% python3 -q
>>> import numpy as np
>>> from numpy import linalg as LA
>>> np.set_printoptions(precision=2, suppress=True, linewidth=140)
>>> def rnd(a):
...     return np.round(a, 2) + 0
... 
>>> K = np.array([[9.92, -2.09, 10.92],
...     [6.75, -0.32, 2.79],
...     [5.0, -1.83, 8.69],
...     [-2.21, -0.33, -2.57],
...     [-4.09, 0.4, -2.97]])
>>> x0 = np.array([9, 3, 1])
>>> rnd(np.einsum("ij,j->i", K, x0))
array([ 93.93,  62.58,  48.2 , -23.45, -38.58])
>>> K @ np.eye(3)[0]
array([ 9.92,  6.75,  5.  , -2.21, -4.09])
>>> (K @ x0).argmax()
np.int64(0)
>>> rnd((K * x0).sum(axis=1))
array([ 93.93,  62.58,  48.2 , -23.45, -38.58])
>>> LA.norm(K @ x0) <= LA.norm(K, 2) * LA.norm(x0) + 1e-9
np.True_
>>> np.sign((K @ x0).round(6))
array([ 1.,  1.,  1., -1., -1.])
>>> rnd(K @ (2 * x0))
array([187.86, 125.16,  96.4 , -46.9 , -77.16])
>>> rnd(K * x0)
array([[ 89.28,  -6.27,  10.92],
       [ 60.75,  -0.96,   2.79],
       [ 45.  ,  -5.49,   8.69],
       [-19.89,  -0.99,  -2.57],
       [-36.81,   1.2 ,  -2.97]])
>>> proj = K @ LA.solve(K.T @ K, K.T)
>>> rnd(proj @ K[:, 2])
array([10.92,  2.79,  8.69, -2.57, -2.97])
>>> rnd(np.diag(proj))
array([0.58, 0.72, 0.59, 0.99, 0.13])
>>> left, sigma, vt = LA.svd(K, full_matrices=False)
>>> left.shape, sigma.shape, vt.shape
((5, 3), (3,), (3, 3))
>>> rnd(vt @ vt.T)
array([[1., 0., 0.],
       [0., 1., 0.],
       [0., 0., 1.]])
>>> rnd(left.T @ K @ vt.T)
array([[20. ,  0. ,  0. ],
       [ 0. ,  4. ,  0. ],
       [ 0. ,  0. ,  0.8]])
>>> rnd(np.cumsum(sigma ** 2) / np.sum(sigma ** 2))
array([0.96, 1.  , 1.  ])
>>> rnd(np.sqrt((sigma ** 2).sum())), rnd(LA.norm(K))
(np.float64(20.41), np.float64(20.41))
>>> rnd(sigma / sigma[0])
array([1.  , 0.2 , 0.04])
>>> rnd(LA.norm(K, "nuc"))
np.float64(24.79)
>>> rnd(LA.norm(K, axis=1))
array([14.9 ,  7.31, 10.19,  3.41,  5.07])
>>> rnd(K[3] @ K[2])
np.float64(-32.78)
>>> LA.norm(K, axis=1).argmax()
np.int64(0)
>>> rnd(LA.norm(K) ** 2 / LA.norm(K, 2) ** 2)
np.float64(1.04)
>>> rnd(LA.norm(K[3], 1)), rnd(LA.norm(K[3], np.inf))
(np.float64(5.11), np.float64(2.57))
>>> A2 = np.c_[K[:, :1] @ np.array([[-3]]), np.array([0, 2, -4, 5, 6])]
>>> rnd(A2)
array([[-29.76,   0.  ],
       [-20.25,   2.  ],
       [-15.  ,  -4.  ],
       [  6.63,   5.  ],
       [ 12.27,   6.  ]])
>>> rnd(LA.norm(LA.qr(K)[0].T @ A2, axis=0) ** 2 / ((A2 ** 2).sum(axis=0) + 1e-12))
array([1.  , 0.55])
>>> M = np.loadtxt("m.csv", delimiter=",")
>>> M
array([[-2., -1.,  0.,  1.,  2.,  3.],
       [ 4.,  5.,  6.,  7.,  8.,  9.],
       [10., 11., 12., 13., 14., 15.]])
>>> np.allclose(M[:-1].T @ LA.lstsq(M[:-1].T, M[-1])[0], M[-1])
True
>>> rnd(M @ LA.pinv(M) @ M)
array([[-2., -1.,  0.,  1.,  2.,  3.],
       [ 4.,  5.,  6.,  7.,  8.,  9.],
       [10., 11., 12., 13., 14., 15.]])
>>> left, sigma, vt = LA.svd(M)
>>> evecs = vt[:(sigma > 1e-8).sum()]
>>> rng = np.random.default_rng(59)
>>> x0 = M[0] + 5 * M[2] + rng.integers(2) * np.eye(6)[2]
>>> x0
array([48., 54., 61., 66., 72., 78.])
>>> rnd(np.diag(evecs.T @ evecs))
array([0.52, 0.3 , 0.18, 0.18, 0.3 , 0.52])
>>> rnd(LA.norm(x0 - evecs.T @ evecs @ x0))
np.float64(0.91)
>>> rnd(evecs.T @ evecs)
array([[ 0.52,  0.38,  0.24,  0.1 , -0.05, -0.19],
       [ 0.38,  0.3 ,  0.21,  0.12,  0.04, -0.05],
       [ 0.24,  0.21,  0.18,  0.15,  0.12,  0.1 ],
       [ 0.1 ,  0.12,  0.15,  0.18,  0.21,  0.24],
       [-0.05,  0.04,  0.12,  0.21,  0.3 ,  0.38],
       [-0.19, -0.05,  0.1 ,  0.24,  0.38,  0.52]])
>>> np.allclose(evecs.T @ evecs @ x0, x0)
False
>>> LA.matrix_rank(np.vstack([M, x0]))
np.int64(3)
>>> F = np.load("w.npy")
>>> rnd(F)
array([[ 0.86, -0.02, -0.14, -0.35, -0.23, -0.27],
       [-0.02,  1.  , -0.02, -0.05, -0.03, -0.04],
       [-0.14, -0.02,  0.86, -0.35, -0.23, -0.27],
       [-0.35, -0.05, -0.35,  0.15, -0.55, -0.65],
       [-0.23, -0.03, -0.23, -0.55,  0.64, -0.42],
       [-0.27, -0.04, -0.27, -0.65, -0.42,  0.5 ]])
>>> rnd(LA.svd(F, compute_uv=False))
array([1., 1., 1., 1., 1., 1.])
>>> rnd(LA.pinv(F))
array([[ 0.86, -0.02, -0.14, -0.35, -0.23, -0.27],
       [-0.02,  1.  , -0.02, -0.05, -0.03, -0.04],
       [-0.14, -0.02,  0.86, -0.35, -0.23, -0.27],
       [-0.35, -0.05, -0.35,  0.15, -0.55, -0.65],
       [-0.23, -0.03, -0.23, -0.55,  0.64, -0.42],
       [-0.27, -0.04, -0.27, -0.65, -0.42,  0.5 ]])
>>> x0 = np.array([2, 2, -2, 0, -2, 1])
>>> rnd(LA.inv(F))
array([[ 0.86, -0.02, -0.14, -0.35, -0.23, -0.27],
       [-0.02,  1.  , -0.02, -0.05, -0.03, -0.04],
       [-0.14, -0.02,  0.86, -0.35, -0.23, -0.27],
       [-0.35, -0.05, -0.35,  0.15, -0.55, -0.65],
       [-0.23, -0.03, -0.23, -0.55,  0.64, -0.42],
       [-0.27, -0.04, -0.27, -0.65, -0.42,  0.5 ]])
>>> rnd(LA.norm(x0)), rnd(LA.norm(F @ x0))
(np.float64(4.12), np.float64(4.12))
>>> rnd(np.abs(LA.eigvals(F)))
array([1., 1., 1., 1., 1., 1.])
>>> 6 - LA.matrix_rank(F - np.eye(6), tol=1e-8)
np.int64(5)
>>> w, evecs = LA.eigh(F)
>>> x0 = np.array([8, 4, 7, 5, -2, 6])
>>> rnd(LA.eigvalsh(F[1:, 1:]))
array([-0.86,  1.  ,  1.  ,  1.  ,  1.  ])
>>> rnd(x0 @ F @ x0)
np.float64(9.63)
>>> rnd(x0 @ F @ x0 / (x0 @ x0)), w[0], rnd(w[-1])
(np.float64(0.05), np.float64(-1.0), np.float64(1.0))
>>> w, evecs = LA.eigh(F)
>>> rnd(LA.eigvalsh(F + -1 * np.eye(6)))
array([-2.,  0.,  0.,  0.,  0.,  0.])
>>> np.unique(w.round(6) + 0, return_counts=True)[1]
array([1, 5])
>>> rnd(evecs @ np.diag(w) @ evecs.T)
array([[ 0.86, -0.02, -0.14, -0.35, -0.23, -0.27],
       [-0.02,  1.  , -0.02, -0.05, -0.03, -0.04],
       [-0.14, -0.02,  0.86, -0.35, -0.23, -0.27],
       [-0.35, -0.05, -0.35,  0.15, -0.55, -0.65],
       [-0.23, -0.03, -0.23, -0.55,  0.64, -0.42],
       [-0.27, -0.04, -0.27, -0.65, -0.42,  0.5 ]])
>>> r0 = np.array([-3, 2, 1, 2, 2, 0])
>>> A2 = F + np.outer(r0, np.eye(6)[0])
>>> LA.matrix_rank(A2 - F)
np.int64(1)
>>> LA.matrix_rank(LA.inv(A2) - LA.inv(F), tol=1e-8)
np.int64(1)
>>> arr = np.load("case10.npy")
>>> arr
array([[1.  , 0.2 , 0.04, 0.01, 0.  , 0.  ],
       [0.2 , 1.  , 0.2 , 0.04, 0.01, 0.  ],
       [0.04, 0.2 , 1.  , 0.2 , 0.04, 0.01],
       [0.01, 0.04, 0.2 , 1.  , 0.2 , 0.04],
       [0.  , 0.01, 0.04, 0.2 , 1.  , 0.2 ],
       [0.  , 0.  , 0.01, 0.04, 0.2 , 1.  ]])
>>> left, sigma, vt = LA.svd(arr, full_matrices=False)
>>> rnd(vt @ vt.T)
array([[1., 0., 0., 0., 0., 0.],
       [0., 1., 0., 0., 0., 0.],
       [0., 0., 1., 0., 0., 0.],
       [0., 0., 0., 1., 0., 0.],
       [0., 0., 0., 0., 1., 0.],
       [0., 0., 0., 0., 0., 1.]])
>>> rnd(left.T @ left)
array([[1., 0., 0., 0., 0., 0.],
       [0., 1., 0., 0., 0., 0.],
       [0., 0., 1., 0., 0., 0.],
       [0., 0., 0., 1., 0., 0.],
       [0., 0., 0., 0., 1., 0.],
       [0., 0., 0., 0., 0., 1.]])
>>> rnd(sigma / sigma[0])
array([1.  , 0.87, 0.72, 0.61, 0.53, 0.48])
>>> A2 = arr + rng.integers(-2, 3, (6, 2)) @ rng.integers(-2, 3, (2, 6))
>>> A2
array([[ 3.  ,  1.2 ,  0.04,  0.01,  1.  ,  2.  ],
       [-1.8 ,  6.  ,  4.2 ,  4.04, -2.99,  6.  ],
       [ 8.04, -1.8 , -3.  , -3.8 ,  6.04,  0.01],
       [ 0.01, -2.96, -1.8 , -1.  ,  1.2 , -3.96],
       [ 0.  , -5.99, -3.96, -3.8 ,  3.  , -7.8 ],
       [ 8.  , -2.  , -3.99, -3.96,  6.2 ,  1.  ]])
>>> rnd(LA.svd(A2 - arr, compute_uv=False))
array([20.22, 12.21,  0.  ,  0.  ,  0.  ,  0.  ])
>>> LA.matrix_rank(A2 - arr, tol=1e-8)
np.int64(2)
>>> np.abs(A2 - arr).sum(axis=1)
array([ 6., 24., 24., 12., 24., 24.])
>>> rnd(LA.det(A2))
np.float64(35.67)
>>> np.trace(A2)
np.float64(9.0)
>>> rnd((A2 - A2.T) / 2)
array([[ 0. ,  1.5, -4. ,  0. ,  0.5, -3. ],
       [-1.5,  0. ,  3. ,  3.5,  1.5,  4. ],
       [ 4. , -3. ,  0. , -1. ,  5. ,  2. ],
       [ 0. , -3.5,  1. ,  0. ,  2.5,  0. ],
       [-0.5, -1.5, -5. , -2.5,  0. , -7. ],
       [ 3. , -4. , -2. ,  0. ,  7. ,  0. ]])
>>> J = np.load("x.npy")
>>> J
array([[-0.78, -0.6 ,  0.16, -0.77],
       [ 0.24, -0.12,  0.79, -0.98],
       [ 0.45,  0.18,  0.45, -0.65],
       [-0.24, -0.03, -0.45,  0.73],
       [-0.83, -0.47, -0.74,  0.89],
       [ 0.24,  0.15,  0.  ,  0.15],
       [ 0.08,  0.35, -0.85,  0.99],
       [ 0.  , -0.29,  0.83, -0.99],
       [ 0.94,  0.77,  0.31,  0.36],
       [-0.16,  0.32, -0.94,  1.  ],
       [ 0.66,  0.42,  0.2 ,  0.05],
       [ 0.93,  0.65,  0.79, -0.88],
       [ 0.38,  0.37, -0.51,  0.91],
       [ 0.88,  0.4 ,  0.94, -1.  ],
       [ 0.62,  0.26,  0.62, -0.82],
       [ 0.71, -0.21,  1.  , -1.  ],
       [-0.81, -0.32, -0.9 ,  0.99],
       [ 0.08,  0.06, -0.04,  0.14],
       [ 0.71,  0.4 ,  0.48, -0.55],
       [ 0.66,  0.24,  0.78, -0.95],
       [ 0.62,  0.62, -0.79,  0.99],
       [ 0.45,  0.12,  0.62, -0.87],
       [ 0.56,  0.45, -0.31,  0.81],
       [-0.96, -0.52, -0.99,  1.  ]])
>>> dist = LA.norm(J[:, None] - J[None], axis=-1)
>>> (dist + 1e9 * np.eye(24)).round(6).argmin(axis=1)
array([ 7,  7, 21,  9, 16, 17,  9,  1, 10,  6,  5, 13, 22, 11, 19, 19,  4,  5, 14, 14, 12, 14, 12, 16])
>>> rnd(dist[:5, :5])
array([[0.  , 1.31, 1.49, 1.8 , 1.89],
       [1.31, 0.  , 0.6 , 2.17, 2.67],
       [1.49, 0.6 , 0.  , 1.8 , 2.42],
       [1.8 , 2.17, 1.8 , 0.  , 0.81],
       [1.89, 2.67, 2.42, 0.81, 0.  ]])
>>> dist.mean(axis=1).argmax()
np.int64(23)
>>> dist.shape
(24, 24)
>>> Xc = (J - J.mean(axis=0)) / J.std(axis=0)
>>> np.argwhere(np.abs(Xc) > 2)
array([[23,  0]])
>>> rnd(Xc.std(axis=0))
array([1., 1., 1., 1.])
>>> c = LA.lstsq(np.delete(Xc, 2, axis=1), Xc[:, 2])[0]
>>> rnd(c)
array([ 0.52, -0.26, -0.71])
>>> rnd(1 - np.var(Xc[:, 2] - np.delete(Xc, 2, axis=1) @ c))
np.float64(0.97)
>>> proj = J @ LA.solve(J.T @ J, J.T)
>>> rnd(proj @ J[:, 1])
array([-0.6 , -0.12,  0.18, -0.03, -0.47,  0.15,  0.35, -0.29,  0.77,  0.32,  0.42,  0.65,  0.37,  0.4 ,  0.26, -0.21, -0.32,  0.06,  0.4 ,
        0.24,  0.62,  0.12,  0.45, -0.52])
>>> rnd(np.diag(proj))
array([0.24, 0.07, 0.07, 0.07, 0.13, 0.02, 0.17, 0.12, 0.49, 0.21, 0.07, 0.24, 0.14, 0.11, 0.1 , 0.65, 0.09, 0.01, 0.08, 0.08, 0.42, 0.08,
       0.17, 0.16])
>>> A2 = np.c_[J[:, :1] @ np.array([[2]]), np.array([5, 3, -9, -5, 8, 8, 3, 6, 7, -2, 1, -3, -9, -2, -5, -7, -7, -5, -5, -9, 2, 6, -1, 3])]
>>> A2
array([[-1.56,  5.  ],
       [ 0.48,  3.  ],
       [ 0.9 , -9.  ],
       [-0.48, -5.  ],
       [-1.66,  8.  ],
       [ 0.48,  8.  ],
       [ 0.16,  3.  ],
       [ 0.  ,  6.  ],
       [ 1.88,  7.  ],
       [-0.32, -2.  ],
       [ 1.32,  1.  ],
       [ 1.86, -3.  ],
       [ 0.76, -9.  ],
       [ 1.76, -2.  ],
       [ 1.24, -5.  ],
       [ 1.42, -7.  ],
       [-1.62, -7.  ],
       [ 0.16, -5.  ],
       [ 1.42, -5.  ],
       [ 1.32, -9.  ],
       [ 1.24,  2.  ],
       [ 0.9 ,  6.  ],
       [ 1.12, -1.  ],
       [-1.92,  3.  ]])
>>> rnd(LA.norm(A2 - J @ LA.lstsq(J, A2)[0], axis=0))
array([ 0.  , 25.64])
>>> LA.matrix_rank(np.c_[J, A2])
np.int64(5)
>>> rnd(LA.lstsq(J, A2[:, 0])[0])
array([2., 0., 0., 0.])
>>> A = np.load("data.npy")
>>> A
array([[ 1,  0,  0,  0],
       [ 2,  1,  0,  0],
       [-1, -1,  1,  0],
       [-3,  0,  1,  1]])
>>> np.prod(np.diag(A)), rnd(LA.det(A))
(np.int64(1), np.float64(1.0))
>>> [int(LA.matrix_rank(LA.matrix_power(A, p))) for p in range(1, 5)]
[4, 4, 4, 4]
>>> W0 = np.loadtxt("a.csv", delimiter=",")
>>> W0
array([[ 2.12, -3.91,  0.23,  2.23, -0.47],
       [-1.69,  4.27,  0.2 ,  1.62, -1.13],
       [-1.07,  4.33, -0.12, -2.25,  0.04],
       [ 0.99,  1.06, -0.87,  0.74, -4.65],
       [-0.91,  0.66,  3.53,  3.06,  1.39],
       [ 0.29,  2.4 , -1.31, -4.12, -0.7 ],
       [ 0.85, -0.16, -0.73,  4.69,  1.3 ],
       [ 1.43,  1.74, -3.77,  0.58, -2.32],
       [ 0.51, -2.2 , -0.62, -3.44, -2.77],
       [-0.42, -2.94, -3.57,  1.84, -0.08],
       [-2.23,  1.97,  1.88, -1.25,  3.33],
       [-1.46,  1.33,  3.26,  2.33,  2.24],
       [-0.27,  2.24, -0.47,  0.84,  4.36],
       [ 0.85,  0.21,  1.25,  4.75, -0.39],
       [ 2.72,  2.96, -2.41,  1.73,  0.13],
       [-2.7 , -2.08,  2.8 ,  2.24, -0.72],
       [ 2.83,  1.21, -3.35, -1.89, -0.87],
       [ 1.99,  3.1 ,  2.32, -2.42,  0.43],
       [-0.22, -4.28,  0.96,  1.93, -1.41],
       [ 3.58, -2.42, -0.45, -2.2 , -1.13],
       [ 1.41,  3.8 , -2.14, -0.99, -1.74],
       [ 3.07,  0.59, -2.24, -1.54,  2.8 ],
       [-3.08, -1.03,  0.35, -2.95, -2.38],
       [ 3.09, -0.27, -2.85,  2.18, -1.58],
       [-1.59,  0.48,  1.74, -0.72, -4.32],
       [-3.22, -0.82,  3.69,  0.63,  0.04],
       [-1.47, -1.54, -0.15, -4.47, -0.66],
       [ 2.99,  1.47,  1.41, -2.87, -1.91],
       [-3.73,  0.57,  2.63, -0.11, -1.95]])
>>> rnd(np.abs(F).max())
np.float64(1.0)
>>> rnd(F - F[0])
array([[ 0.  ,  0.  ,  0.  ,  0.  ,  0.  ,  0.  ],
       [-0.88,  1.02,  0.12,  0.3 ,  0.19,  0.23],
       [-1.  ,  0.  ,  1.  ,  0.  ,  0.  ,  0.  ],
       [-1.21, -0.03, -0.21,  0.5 , -0.32, -0.38],
       [-1.08, -0.01, -0.08, -0.2 ,  0.87, -0.15],
       [-1.12, -0.02, -0.12, -0.3 , -0.19,  0.77]])
>>> rnd(F.mean(axis=0))
array([-0.03,  0.14, -0.03, -0.3 , -0.14, -0.19])
